$ ipython --no-banner

In [1]: import numpy as np

In [2]: from numpy import linalg as LA

In [3]: np.set_printoptions(suppress=True, linewidth=160)

In [4]: tidy = lambda a: np.round(a, 1) + 0

In [5]: data = np.array([[-8.0, 2.0, 0.0, 0.0],
   ...:     [2.0, 8.0, 2.0, 0.0],
   ...:     [0.0, 2.0, 6.0, 2.0],
   ...:     [0.0, 0.0, 2.0, 5.0]])

In [6]: tidy(LA.det(data.T))
Out[6]: np.float64(-1608.0)

In [7]: print(tidy(np.poly(data)))
[    1.   -11.   -46.   736. -1608.]

In [8]: print(np.kron(np.eye(2, dtype=int), data))
[[-8.  2.  0.  0. -0.  0.  0.  0.]
 [ 2.  8.  2.  0.  0.  0.  0.  0.]
 [ 0.  2.  6.  2.  0.  0.  0.  0.]
 [ 0.  0.  2.  5.  0.  0.  0.  0.]
 [-0.  0.  0.  0. -8.  2.  0.  0.]
 [ 0.  0.  0.  0.  2.  8.  2.  0.]
 [ 0.  0.  0.  0.  0.  2.  6.  2.]
 [ 0.  0.  0.  0.  0.  0.  2.  5.]]

In [9]: print(tidy(LA.det(data[::-1])))
-1608.0

In [10]: F = np.loadtxt("mat.csv", delimiter=",")

In [11]: F
Out[11]: 
array([[4., 4., 4., 0., 0., 4., 0.],
       [4., 4., 4., 0., 0., 4., 0.],
       [4., 4., 4., 0., 0., 4., 0.],
       [4., 4., 4., 0., 0., 4., 0.],
       [0., 0., 0., 0., 0., 0., 0.],
       [2., 2., 2., 0., 0., 2., 0.],
       [4., 4., 4., 0., 0., 4., 0.],
       [8., 8., 8., 0., 0., 8., 0.],
       [2., 2., 2., 0., 0., 2., 0.],
       [6., 6., 6., 0., 0., 6., 0.]])

In [12]: print(tidy(np.trace(LA.pinv(F) @ F)))
1.0

In [13]: tidy(F @ LA.pinv(F) @ F)
Out[13]: 
array([[4., 4., 4., 0., 0., 4., 0.],
       [4., 4., 4., 0., 0., 4., 0.],
       [4., 4., 4., 0., 0., 4., 0.],
       [4., 4., 4., 0., 0., 4., 0.],
       [0., 0., 0., 0., 0., 0., 0.],
       [2., 2., 2., 0., 0., 2., 0.],
       [4., 4., 4., 0., 0., 4., 0.],
       [8., 8., 8., 0., 0., 8., 0.],
       [2., 2., 2., 0., 0., 2., 0.],
       [6., 6., 6., 0., 0., 6., 0.]])

In [14]: LA.lstsq(F[:-1].T, F[-1])[2]
Out[14]: np.int32(1)

In [15]: print(np.unique(F.round(6), axis=0).shape)
(5, 7)

In [16]: rk = LA.matrix_rank(F)

In [17]: rk
Out[17]: np.int64(1)

In [18]: ns = LA.svd(F)[2][rk:].T

In [19]: LA.matrix_rank(F.T @ F), LA.matrix_rank(F @ F.T)
Out[19]: (np.int64(1), np.int64(1))

In [20]: [int(LA.matrix_rank(F[:i])) for i in range(1, len(F) + 1)]
Out[20]: [1, 1, 1, 1, 1, 1, 1, 1, 1, 1]

In [21]: Uu, sig, VT = LA.svd(F, full_matrices=False)

In [22]: tidy(np.sqrt((sig ** 2).sum())), tidy(LA.norm(F))
Out[22]: (np.float64(27.4), np.float64(27.4))

In [23]: tidy(Uu.T @ F @ VT.T)
Out[23]: 
array([[27.4,  0. ,  0. ,  0. ,  0. ,  0. ,  0. ],
       [ 0. ,  0. ,  0. ,  0. ,  0. ,  0. ,  0. ],
       [ 0. ,  0. ,  0. ,  0. ,  0. ,  0. ,  0. ],
       [ 0. ,  0. ,  0. ,  0. ,  0. ,  0. ,  0. ],
       [ 0. ,  0. ,  0. ,  0. ,  0. ,  0. ,  0. ],
       [ 0. ,  0. ,  0. ,  0. ,  0. ,  0. ,  0. ],
       [ 0. ,  0. ,  0. ,  0. ,  0. ,  0. ,  0. ]])

In [24]: tidy(np.abs(VT[0]))
Out[24]: array([0.5, 0.5, 0.5, 0. , 0. , 0.5, 0. ])

In [25]: Uu.shape, sig.shape, VT.shape
Out[25]: ((10, 7), (7,), (7, 7))

In [26]: np.cumsum(sig ** 2) / np.sum(sig ** 2)
Out[26]: array([1., 1., 1., 1., 1., 1., 1.])

In [27]: tidy(sig / sig[0])
Out[27]: array([1., 0., 0., 0., 0., 0., 0.])

In [28]: np.allclose(Uu * sig @ VT, F)
Out[28]: True

In [29]: X = np.loadtxt("arr.csv", delimiter=",")

In [30]: X
Out[30]: 
array([[-3., -1., -1.,  1., -3., -1., -2.],
       [ 2.,  2.,  2., -3.,  2.,  0.,  4.],
       [ 3., -2.,  0., -3., -2.,  0., -4.],
       [ 2., -3., -1.,  1.,  2., -2., -6.],
       [ 3., -2.,  2.,  0., -3.,  0., -4.],
       [ 1.,  3., -3.,  2.,  0.,  2.,  6.],
       [-2.,  0.,  2., -2., -2.,  3.,  0.],
       [ 1.,  2., -2., -2., -3.,  2.,  4.],
       [-1., -2., -3., -1.,  2.,  0., -4.],
       [ 3., -3., -3., -1.,  3.,  1., -6.]])

In [31]: rk = LA.matrix_rank(X)

In [32]: rk
Out[32]: np.int64(6)

In [33]: ns = LA.svd(X)[2][rk:].T

In [34]: print([int(LA.matrix_rank(X[:, :j + 1])) for j in range(7)])
[1, 2, 3, 4, 5, 6, 6]

In [35]: ns.shape
Out[35]: (7, 1)

In [36]: np.allclose(X @ ns, 0)
Out[36]: True

In [37]: [int(LA.matrix_rank(np.delete(X, i, axis=0))) for i in range(10)]
Out[37]: [6, 6, 6, 6, 6, 6, 6, 6, 6, 6]

In [38]: tidy(ns[:, 0] / ns[np.abs(ns[:, 0]).round(6).argmax(), 0])
Out[38]: array([ 0. ,  1. ,  0. ,  0. ,  0. ,  0. , -0.5])

In [39]: [round(float(x), 1) for x in LA.svd(X, compute_uv=False)[:3]]
Out[39]: [15.9, 8.1, 7.6]

In [40]: tidy(LA.norm(X, 2) / LA.norm(X))
Out[40]: np.float64(0.7)

In [41]: LA.cond(X) > 100
Out[41]: np.True_

In [42]: Uu, sig, VT = LA.svd(X)

In [43]: tidy(sig)
Out[43]: array([15.9,  8.1,  7.6,  6.3,  5. ,  3. ,  0. ])

In [44]: np.argmax(sig[:-1] / (sig[1:] + 1e-6)) + 1
Out[44]: np.int64(6)

In [45]: out = Uu[:, :6] @ np.diag(sig[:6]) @ VT[:6]

In [46]: tidy(np.abs(X - out).max())
Out[46]: np.float64(0.0)

In [47]: LA.matrix_rank(X, rtol=0.05)
Out[47]: np.int64(6)

In [48]: tidy(LA.norm(X - out, 2)), tidy(sig[6])
Out[48]: (np.float64(0.0), np.float64(0.0))

In [49]: print(LA.matrix_rank(out))
6

In [50]: Uu, sig, VT = LA.svd(X)

In [51]: V = VT[:(sig > 1e-8).sum()]

In [52]: rng = np.random.default_rng(58)

In [53]: x = X[4] + -1 * X[6] + rng.integers(2) * np.eye(7)[6]

In [54]: x
Out[54]: array([ 5., -2.,  0.,  2., -1., -3., -3.])

In [55]: LA.matrix_rank(np.vstack([X, x]))
Out[55]: np.int64(7)

In [56]: out = X / LA.norm(X, axis=1, keepdims=True)

In [57]: G = out @ out.T

In [58]: np.argwhere(np.triu(np.abs(G) > 0.95, 1))
Out[58]: array([], shape=(0, 2), dtype=int64)

In [59]: (np.abs(G) > 0.9).astype(int)
Out[59]: 
array([[1, 0, 0, 0, 0, 0, 0, 0, 0, 0],
       [0, 1, 0, 0, 0, 0, 0, 0, 0, 0],
       [0, 0, 1, 0, 0, 0, 0, 0, 0, 0],
       [0, 0, 0, 1, 0, 0, 0, 0, 0, 0],
       [0, 0, 0, 0, 1, 0, 0, 0, 0, 0],
       [0, 0, 0, 0, 0, 1, 0, 0, 0, 0],
       [0, 0, 0, 0, 0, 0, 1, 0, 0, 0],
       [0, 0, 0, 0, 0, 0, 0, 1, 0, 0],
       [0, 0, 0, 0, 0, 0, 0, 0, 1, 0],
       [0, 0, 0, 0, 0, 0, 0, 0, 0, 1]])

In [60]: tidy(G[6])
Out[60]: array([ 0.2,  0.1,  0.1, -0.5,  0.1, -0.2,  1. ,  0.3, -0.2, -0.3])

In [61]: J = np.loadtxt("sample15.csv", delimiter=",")

In [62]: tidy(J)
Out[62]: 
array([[-2.6, -0.4, -1.5,  1.6, -0.1, -1.3, -2.3, -2.3,  1. ],
       [ 2. , -1. ,  0.6,  0.3, -0.3,  0.6, -0.8, -3.2, -2.8],
       [ 0.5,  0.6, -1. , -1.3,  1. ,  3.8, -2. , -0.5,  1.5],
       [-2. ,  0.5,  0.1, -2.8, -2.5,  0.6,  1.8, -1.7,  0. ],
       [ 1.1,  3.5, -0.6,  1. , -2.7, -0.1, -1.3,  0.6, -0.6],
       [ 1.3,  1.8,  0.1,  1.3,  1.1, -0.2,  2.5, -2.3,  2.3],
       [ 2.5, -1.7, -0.6, -1.5, -1.7, -1.7, -1. , -0.2,  2.4],
       [-0.4, -1.7,  2. ,  2.6, -2.3,  2.1,  0.4,  0.3,  1.2],
       [ 0.5, -1.2, -4.1,  1. , -0.8,  0.9,  1.8,  0.4, -0.8]])

In [63]: out = np.array([[5, 3, 8],
    ...:     [1, 5, 1],
    ...:     [9, 2, 6],
    ...:     [1, 9, 0],
    ...:     [1, 5, 7],
    ...:     [5, 5, 2],
    ...:     [3, 2, 1],
    ...:     [0, 9, 5],
    ...:     [9, 6, 7]])

In [64]: tidy(np.einsum("ij,ij->i", J, J))
Out[64]: array([25., 25., 25., 25., 25., 25., 25., 25., 25.])

In [65]: x = np.array([0, 1, 2, 2, 1, 2, 1, 2, 0])

In [66]: y = J @ x

In [67]: tidy(y)
Out[67]: array([ -9.7,  -5.6,   1.8,  -7.9,   1.4,   3.1, -12.5,  10.2,  -3.6])

In [68]: tidy(LA.solve(J.T, J[8]))
Out[68]: array([0., 0., 0., 0., 0., 0., 0., 0., 1.])

In [69]: tidy(LA.solve(J, J[:, 6]))
Out[69]: array([0., 0., 0., 0., 0., 0., 1., 0., 0.])

In [70]: tidy(LA.solve(J, y + J[:, 8]))
Out[70]: array([0., 1., 2., 2., 1., 2., 1., 2., 1.])

In [71]: tidy(J.T @ J)
Out[71]: 
array([[25.,  0.,  0.,  0.,  0.,  0.,  0.,  0.,  0.],
       [ 0., 25.,  0.,  0.,  0.,  0.,  0.,  0.,  0.],
       [ 0.,  0., 25.,  0.,  0.,  0.,  0.,  0.,  0.],
       [ 0.,  0.,  0., 25.,  0.,  0.,  0.,  0.,  0.],
       [ 0.,  0.,  0.,  0., 25.,  0.,  0.,  0.,  0.],
       [ 0.,  0.,  0.,  0.,  0., 25.,  0.,  0.,  0.],
       [ 0.,  0.,  0.,  0.,  0.,  0., 25.,  0.,  0.],
       [ 0.,  0.,  0.,  0.,  0.,  0.,  0., 25.,  0.],
       [ 0.,  0.,  0.,  0.,  0.,  0.,  0.,  0., 25.]])

In [72]: tidy(J @ J.T)
Out[72]: 
array([[25.,  0.,  0.,  0.,  0.,  0.,  0.,  0.,  0.],
       [ 0., 25.,  0.,  0.,  0.,  0.,  0.,  0.,  0.],
       [ 0.,  0., 25.,  0.,  0.,  0.,  0.,  0.,  0.],
       [ 0.,  0.,  0., 25.,  0.,  0.,  0.,  0.,  0.],
       [ 0.,  0.,  0.,  0., 25.,  0.,  0.,  0.,  0.],
       [ 0.,  0.,  0.,  0.,  0., 25.,  0.,  0.,  0.],
       [ 0.,  0.,  0.,  0.,  0.,  0., 25.,  0.,  0.],
       [ 0.,  0.,  0.,  0.,  0.,  0.,  0., 25.,  0.],
       [ 0.,  0.,  0.,  0.,  0.,  0.,  0.,  0., 25.]])

In [73]: LA.norm(J, axis=1).argmax()
Out[73]: np.int64(0)

In [74]: tidy(LA.norm(J, 2))
Out[74]: np.float64(5.0)

In [75]: tidy(LA.norm(J, axis=0))
Out[75]: array([5., 5., 5., 5., 5., 5., 5., 5., 5.])

In [76]: out = np.array([[1, 1], [1, -1]])

In [77]: feats = np.kron(out, np.kron(out, out))[rng.permutation(8)][:5]

In [78]: feats
Out[78]: 
array([[ 1,  1, -1, -1, -1, -1,  1,  1],
       [ 1,  1,  1,  1,  1,  1,  1,  1],
       [ 1,  1, -1, -1,  1,  1, -1, -1],
       [ 1, -1, -1,  1,  1, -1, -1,  1],
       [ 1, -1,  1, -1, -1,  1, -1,  1]])

In [79]: out = feats / LA.norm(feats, axis=1, keepdims=True)

In [80]: G = out @ out.T

In [81]: (G - 2 * np.eye(5)).round(6).argmax(axis=1)
Out[81]: array([1, 0, 0, 0, 0])

In [82]: print(tidy(LA.norm(out, axis=1)))
[1. 1. 1. 1. 1.]

In [83]: (np.abs(G) > 0.9).astype(int)
Out[83]: 
array([[1, 0, 0, 0, 0],
       [0, 1, 0, 0, 0],
       [0, 0, 1, 0, 0],
       [0, 0, 0, 1, 0],
       [0, 0, 0, 0, 1]])

In [84]: np.degrees(np.arccos(np.clip(G[2, 4], -1, 1)))
Out[84]: np.float64(90.0)

In [85]: out = feats[0, 0] * feats[1:] - np.outer(feats[1:, 0], feats[0])

In [86]: out
Out[86]: 
array([[ 0,  0,  2,  2,  2,  2,  0,  0],
       [ 0,  0,  0,  0,  2,  2, -2, -2],
       [ 0, -2,  0,  2,  2,  0, -2,  0],
       [ 0, -2,  2,  0,  0,  2, -2,  0]])

In [87]: LA.matrix_rank(out), LA.matrix_rank(feats)
Out[87]: (np.int64(4), np.int64(5))

In [88]: np.flatnonzero(~out.round(6).any(axis=1))
Out[88]: array([], dtype=int64)

In [89]: out.sum(axis=1)
Out[89]: array([8, 0, 0, 0])

In [90]: np.abs(out).max()
Out[90]: np.int64(2)

In [91]: tidy(LA.svd(out, compute_uv=False))
Out[91]: array([6.3, 2.8, 2.8, 2.8])

In [92]: out = X + rng.integers(-2, 3, (10, 6)) @ rng.integers(-2, 3, (6, 7))

In [93]: out
Out[93]: 
array([[-11.,  -3.,  -2.,  -2.,  -2., -10.,  -8.],
       [ 11.,   6.,   0.,   4.,   8.,  -4.,  10.],
       [ 14.,   0.,  -4.,   6.,   7.,  -4.,   1.],
       [ 12.,   3., -12.,   7.,   2.,  -6.,  -1.],
       [ -2.,   0.,   6.,  -3.,  -5.,   2., -10.],
       [ -5.,  -1.,  -2.,  -4.,  -7.,   8.,   4.],
       [  4.,   4., -12.,   2.,  -6.,  -3.,   6.],
       [ -6.,  -1.,   0.,  -5.,   0.,  -6.,  -1.],
       [  1.,  -6.,  -8.,   6.,  10.,  -1.,  -9.],
       [  9.,   5., -12.,   1.,  -1.,  -7.,   1.]])

In [94]: LA.matrix_rank(out - X, tol=1e-8)
Out[94]: np.int64(6)
